>>> import numpy as np
>>> import numpy.linalg as la
>>> np.set_printoptions(precision=1, suppress=True, linewidth=140, legacy="1.25")
>>> def tidy(a):
...     return np.round(a, 1) + 0
... 
>>> K = np.load("block14.npy")
>>> print(K)
[[ 0.  0. -1.  0.  0.  0.  0.]
 [ 2. -2. -1. -1.  0.  0.  0.]
 [ 1.  2.  2.  1.  0.  0.  0.]
 [ 2. -2.  1.  2.  0.  0.  0.]
 [ 0.  0.  0.  0.  1. -1.  2.]
 [ 0.  0.  0.  0. -1.  0. -3.]
 [ 0.  0.  0.  0.  0. -2. -1.]]
>>> print(K[1] @ K[5])
0.0
>>> print(la.norm(K, axis=1).argmax())
3
>>> print(tidy(la.norm(K[1], 1)), tidy(la.norm(K[1], np.inf)))
6.0 2.0
>>> print(tidy(la.norm(K[1] - K[5])))
4.5
>>> print((la.matrix_power((K != 0) + (K.T != 0) + np.eye(7), 7) > 0).astype(int))
[[1 1 1 1 0 0 0]
 [1 1 1 1 0 0 0]
 [1 1 1 1 0 0 0]
 [1 1 1 1 0 0 0]
 [0 0 0 0 1 1 1]
 [0 0 0 0 1 1 1]
 [0 0 0 0 1 1 1]]
>>> print(K @ K)
[[-1. -2. -2. -1.  0.  0.  0.]
 [-7.  4. -3. -1.  0.  0.  0.]
 [ 8. -2.  2.  2.  0.  0.  0.]
 [ 1.  2.  4.  7.  0.  0.  0.]
 [ 0.  0.  0.  0.  2. -5.  3.]
 [ 0.  0.  0.  0. -1.  7.  1.]
 [ 0.  0.  0.  0.  2.  2.  7.]]
>>> print((K != 0).astype(int))
[[0 0 1 0 0 0 0]
 [1 1 1 1 0 0 0]
 [1 1 1 1 0 0 0]
 [1 1 1 1 0 0 0]
 [0 0 0 0 1 1 1]
 [0 0 0 0 1 0 1]
 [0 0 0 0 0 1 1]]
>>> rng = np.random.default_rng(519849)
>>> J = np.array([[-2, -1, 2, 0, 0, 3],
...     [-3, 0, -1, 3, 1, -1],
...     [-3, 3, 1, 0, -3, 2],
...     [3, 0, -2, 3, -2, -3]]) * (rng.random((4, 6)) < 0.3)
>>> print(J)
[[ 0  0  0  0  0  0]
 [ 0  0 -1  0  0 -1]
 [-3  0  0  0  0  0]
 [ 0  0 -2  0  0  0]]
>>> print(tidy(J @ la.pinv(J) @ J))
[[ 0.  0.  0.  0.  0.  0.]
 [ 0.  0. -1.  0.  0. -1.]
 [-3.  0.  0.  0.  0.  0.]
 [ 0.  0. -2.  0.  0.  0.]]
>>> try:
...     la.inv(J)
... except la.LinAlgError as e:
...     print("failed:", e)
... 
failed: Last 2 dimensions of the array must be square
>>> print(np.unique(J.round(6), axis=0).shape)
(4, 6)
>>> A2 = K + rng.integers(-2, 3, (7, 6)) @ rng.integers(-2, 3, (6, 7))
>>> print(A2)
[[  3. -13.  -2.   8.   5.   1.  -2.]
 [  7.  -8.  -5.   9.   3.  -3.  -4.]
 [  5.   4.  -2.   7.  -3.   8.  -2.]
 [  4.   3.   1.   8.   5.   4.  -4.]
 [ -4.  -7.  -8.   2.   3.  -9.   3.]
 [  4.   3.   2.  -2.  -1.   0.  -4.]
 [  8.   1.   1.   2.   0.  -4.  -4.]]
>>> print(np.abs(A2 - K).sum(axis=1))
[33. 35. 29. 26. 32. 12. 17.]
>>> print(tidy(la.svd(A2 - K, compute_uv=False)))
[23.  17.8  9.7  8.7  7.2  2.   0. ]
>>> print(A2 - K)
[[  3. -13.  -1.   8.   5.   1.  -2.]
 [  5.  -6.  -4.  10.   3.  -3.  -4.]
 [  4.   2.  -4.   6.  -3.   8.  -2.]
 [  2.   5.   0.   6.   5.   4.  -4.]
 [ -4.  -7.  -8.   2.   2.  -8.   1.]
 [  4.   3.   2.  -2.   0.   0.  -1.]
 [  8.   1.   1.   2.   0.  -2.  -3.]]
>>> x0 = np.array([-1, 1, -1, 2, -3, -2, 2])
>>> y = A2 @ x0
>>> print(y)
[-19.  -3.   4. -17.  24. -12.  -4.]
>>> print(tidy(la.solve(A2, 2 * y)))
[-2.  2. -2.  4. -6. -4.  4.]
>>> print(tidy(la.solve(A2, y + A2[:, 1])))
[-1.  2. -1.  2. -3. -2.  2.]
>>> print(tidy(la.solve(A2, A2[:, 2])))
[0. 0. 1. 0. 0. 0. 0.]
>>> print(tidy(la.solve(A2, y)))
[-1.  1. -1.  2. -3. -2.  2.]
>>> x0 = np.array([3, 1, 0, 5, 3, -1])
>>> h = np.maximum(J @ x0, 0)
>>> print(J * (h > 1e-9)[:, None])
[[ 0  0  0  0  0  0]
 [ 0  0 -1  0  0 -1]
 [ 0  0  0  0  0  0]
 [ 0  0  0  0  0  0]]
>>> print(tidy(np.tanh(J @ x0)))
[ 0.   0.8 -1.   0. ]
>>> print(J.sum(axis=0))
[-3  0 -3  0  0 -1]
>>> print(J.shape)
(4, 6)
>>> print(J.sum(axis=1))
[ 0 -2 -3 -2]
>>> la.rank(J)
Traceback (most recent call last):
  File "<python-input-38>", line 1, in <module>
    la.rank(J)
    ^^^^^^^
AttributeError: module 'numpy.linalg' has no attribute 'rank'
>>> J[:, 6]
Traceback (most recent call last):
  File "<python-input-39>", line 1, in <module>
    J[:, 6]
    ~^^^^^^
IndexError: index 6 is out of bounds for axis 1 with size 6
>>> print(np.unravel_index(np.abs(J).argmax(), J.shape))
(2, 0)
>>> print(np.count_nonzero(J))
4
>>> print(np.diff(J, axis=0))
[[ 0  0 -1  0  0 -1]
 [-3  0  1  0  0  1]
 [ 3  0 -2  0  0  0]]
>>> data = np.array([[-1, -9, -1, -7, -8],
...     [6, 3, 1, 3, 2],
...     [6, 4, 3, -9, 2],
...     [-8, -8, 7, -8, 5],
...     [-1, -6, -2, -7, 7],
...     [4, 5, 1, -4, -1],
...     [-9, -3, -4, -8, 9]]) * (rng.random((7, 5)) < 0.3)
>>> print(data)
[[ 0 -9  0  0  0]
 [ 0  0  0  0  0]
 [ 6  0  0  0  0]
 [ 0 -8  7 -8  0]
 [ 0  0  0  0  0]
 [ 0  5  0  0  0]
 [ 0  0 -4  0  0]]
>>> print(la.matrix_rank(data, rtol=0.1))
4
>>> print(la.matrix_rank(data))
4
>>> print(np.unravel_index(np.abs(data).argmax(), data.shape))
(0, 1)
>>> print(np.diff(data, axis=0))
[[ 0  9  0  0  0]
 [ 6  0  0  0  0]
 [-6 -8  7 -8  0]
 [ 0  8 -7  8  0]
 [ 0  5  0  0  0]
 [ 0 -5 -4  0  0]]
>>> print(np.abs(data).max())
9
>>> print(data.sum(axis=0))
[  6 -12   3  -8   0]
>>> print(tidy(la.svd(data, compute_uv=False)))
[15.3  7.6  6.   2.9  0. ]
>>> la.rank(data)
Traceback (most recent call last):
  File "<python-input-52>", line 1, in <module>
    la.rank(data)
    ^^^^^^^
AttributeError: module 'numpy.linalg' has no attribute 'rank'
>>> print(tidy(la.norm(data)))
18.3
>>> arr = np.load("run10.npy")
>>> print(arr)
[[0 0 0 0 0 0 0 0 1]
 [0 0 0 0 0 0 1 0 0]
 [1 0 0 0 0 0 0 0 0]
 [0 0 1 0 0 0 0 0 0]
 [0 1 0 0 0 0 0 0 0]
 [0 0 0 0 1 0 0 0 0]
 [0 0 0 0 0 1 0 0 0]
 [0 0 0 1 0 0 0 0 0]
 [0 0 0 0 0 0 0 1 0]]
>>> # a transition matrix
>>> x0 = np.array([2, -2, -4, -1, -7, 4, -8, 7, -6])
>>> y = arr @ x0
>>> print(y)
[-6 -8  2 -4 -2 -7  4 -1  7]
>>> print(tidy(la.solve(arr, y + arr[:, 0])))
[ 3. -2. -4. -1. -7.  4. -8.  7. -6.]
>>> E = np.load("w.npy")
>>> print(E)
[[-36  -5   3  -2  -5]
 [ -4  17   4  -5   5]
 [ -3  -2  15  -4   0]
 [  2   5   1 -22   3]
 [  5  -4   0   1 -19]]
>>> x0 = np.array([-1, -3, 1, 2, 3])
>>> h = np.maximum(E @ x0, 0)
>>> print(np.flatnonzero(h > 1e-9))
[0 2]
>>> print(E * (h > 1e-9)[:, None])
[[-36  -5   3  -2  -5]
 [  0   0   0   0   0]
 [ -3  -2  15  -4   0]
 [  0   0   0   0   0]
 [  0   0   0   0   0]]
>>> A2 = la.invert(E)
Traceback (most recent call last):
  File "<python-input-67>", line 1, in <module>
    A2 = la.invert(E)
         ^^^^^^^^^
AttributeError: module 'numpy.linalg' has no attribute 'invert'
>>> A2 = la.inv(E)
>>> print(tidy(la.det(E) * A2))
[[  96631.   23690.  -24938.  -10583.  -20866.]
 [  14713. -227012.   55086.   37619.  -57672.]
 [  25677.  -37286. -240096.   49395.   -8770.]
 [  16459.  -44084.   -3160.  174359.   11598.]
 [  23198.   51706.  -18326.   -1528.  198006.]]
>>> print(np.allclose(A2, E.T))
False
>>> print(tidy(la.inv(A2)))
[[-36.  -5.   3.  -2.  -5.]
 [ -4.  17.   4.  -5.   5.]
 [ -3.  -2.  15.  -4.   0.]
 [  2.   5.   1. -22.   3.]
 [  5.  -4.   0.   1. -19.]]
>>> print(tidy(la.slogdet(E)[0]))
-1.0
>>> A2 = np.array([[0, 3, 1], [0, 0, 2], [2, 2, 0]])
>>> C = np.array([[2]])
>>> M = np.block([[A2, np.array([[0], [3], [3]])], [np.zeros((1, 3)), C]])
>>> print(M)
[[0. 3. 1. 0.]
 [0. 0. 2. 3.]
 [2. 2. 0. 3.]
 [0. 0. 0. 2.]]
>>> A2 = np.array([[-4, -1, 3], [3, 3, 5], [0, 2, -1], [-1, 4, 2]])
>>> print(np.einsum("ij->j", M))
[2. 5. 3. 8.]
>>> A2 @ M
Traceback (most recent call last):
  File "<python-input-79>", line 1, in <module>
    A2 @ M
    ~~~^~~
ValueError: matmul: Input operand 1 has a mismatch in its core dimension 0, with gufunc signature (n?,k),(k,m?)->(n?,m?) (size 4 is different from 3)
>>> print(np.vstack([M, A2.T]).shape)
(7, 4)
>>> print(np.einsum("ik,kj->ji", M, A2))
[[ 9. -3. -5. -2.]
 [11. 16. 16.  8.]
 [14.  4. 22.  4.]]
>>> print(np.einsum("ik,kj->ij", M, A2))
[[ 9. 11. 14.]
 [-3. 16.  4.]
 [-5. 16. 22.]
 [-2.  8.  4.]]
>>> print(M @ A2)
[[ 9. 11. 14.]
 [-3. 16.  4.]
 [-5. 16. 22.]
 [-2.  8.  4.]]
>>> print(np.einsum("ij,ij->i", M, M))
[10. 13. 17.  4.]
>>> print(la.matrix_rank(np.vstack([M, A2.T])))
4
>>> A2 = np.array([[5, 9, 8], [2, 5, 5]])
>>> C = np.kron(A2, M)
>>> print(la.matrix_rank(C))
8
>>> print(C.shape)
(8, 12)
>>> print(tidy(la.norm(C, 2)), tidy(la.norm(A2, 2) * la.norm(M, 2)))
80.4 80.4
>>> X = np.load("mat.npy")
>>> print(X)
[[ 5 -4 -2]
 [-4  5 -4]
 [-2 -4  5]]
>>> print([round(float(la.det(X[:i, :i])), 2) + 0 for i in range(1, 4)])
[5.0, 9.0, -119.0]
>>> try:
...     la.cholesky(X)
... except la.LinAlgError as e:
...     print(e)
... 
Matrix is not positive definite
>>> print(tidy(la.eigvalsh(X).min()))
-1.7
>>> vals, V = la.eigh(X)
>>> x0 = np.array([-3, -3, -2])
>>> print(x0 @ X @ x0)
-34
>>> print(tidy(la.eigvalsh(X[1:, 1:])))
[1. 9.]
>>> print((np.sign(V[:, -1].round(6)) == np.sign(V[0, -1].round(6))).astype(int))
[1 0 1]
>>> print(tidy(V * np.abs(vals) @ V.T))
[[ 6.  -2.8 -1. ]
 [-2.8  6.4 -2.8]
 [-1.  -2.8  6. ]]
>>> vals, V = la.eig(X)
>>> print(tidy(vals))
[-1.7  7.   9.7]
>>> print(tidy(np.sort(la.eigvals(X @ X))))
[ 3. 49. 95.]
>>> print(tidy(np.prod(vals)))
-119.0
>>> print(tidy(X @ V[:, 0] - vals[0] * V[:, 0]))
[0. 0. 0.]
>>> th = np.radians(72)
>>> Rm = np.eye(5)
>>> Rm[2, 2] = Rm[1, 1] = np.cos(th)
>>> Rm[2, 1], Rm[1, 2] = -np.sin(th), np.sin(th)
>>> print(tidy(Rm))
[[ 1.   0.   0.   0.   0. ]
 [ 0.   0.3  1.   0.   0. ]
 [ 0.  -1.   0.3  0.   0. ]
 [ 0.   0.   0.   1.   0. ]
 [ 0.   0.   0.   0.   1. ]]
>>> A2 = data @ Rm.T
>>> print(tidy(la.svd(data, compute_uv=False)), tidy(la.svd(A2, compute_uv=False)))
[15.3  7.6  6.   2.9  0. ] [15.3  7.6  6.   2.9  0. ]
>>> vals, V = la.eigh(X)
>>> print(tidy(V.T @ X @ V))
[[-1.7  0.   0. ]
 [ 0.   7.   0. ]
 [ 0.   0.   9.7]]
>>> print(tidy(la.eigvalsh(X @ X)))
[ 3. 49. 95.]
>>> print(np.abs(V[:, -1]).round(6).argmax())
1
>>> A = np.load("dump.npy")
>>> print(A)
[[3 1 3 1 3 1]
 [3 1 3 1 3 1]
 [1 1 1 1 1 1]
 [3 1 3 1 3 1]
 [3 1 3 1 3 1]
 [1 1 1 1 1 1]]
>>> # rows and columns are dependent
>>> print(tidy(np.trace(la.pinv(A) @ A)))
2.0
>>> print(np.abs(np.diag(la.qr(A)[1])) > 1e-9)
[ True  True False False False False]
>>> A2 = np.array([[7, 5], [9, 1], [1, 9], [4, 5], [3, 3], [0, 2]])
>>> print(np.einsum("ik,kj->ij", A, A2))
[[46 59]
 [46 59]
 [24 25]
 [46 59]
 [46 59]
 [24 25]]
>>> print(la.matrix_rank(A @ A2))
2
>>> print(np.einsum("ij->j", A))
[14  6 14  6 14  6]
>>> print(np.einsum("ij,ij->i", A, A))
[30 30  6 30 30  6]
>>> print(np.vstack([A, A2.T]).shape)
(8, 6)
>>> A2 = A + rng.integers(-2, 3, (6, 2)) @ rng.integers(-2, 3, (2, 6))
>>> print(A2)
[[ 3  5  1 -1  5  5]
 [ 3 -1  4  2  2 -1]
 [ 1 -3  3  3 -1 -3]
 [ 4 -1  6  2  3 -1]
 [ 2  1  1  1  2  1]
 [ 0 -5  2  4 -3 -5]]
>>> print(la.matrix_rank(A2 - A, tol=1e-8))
2
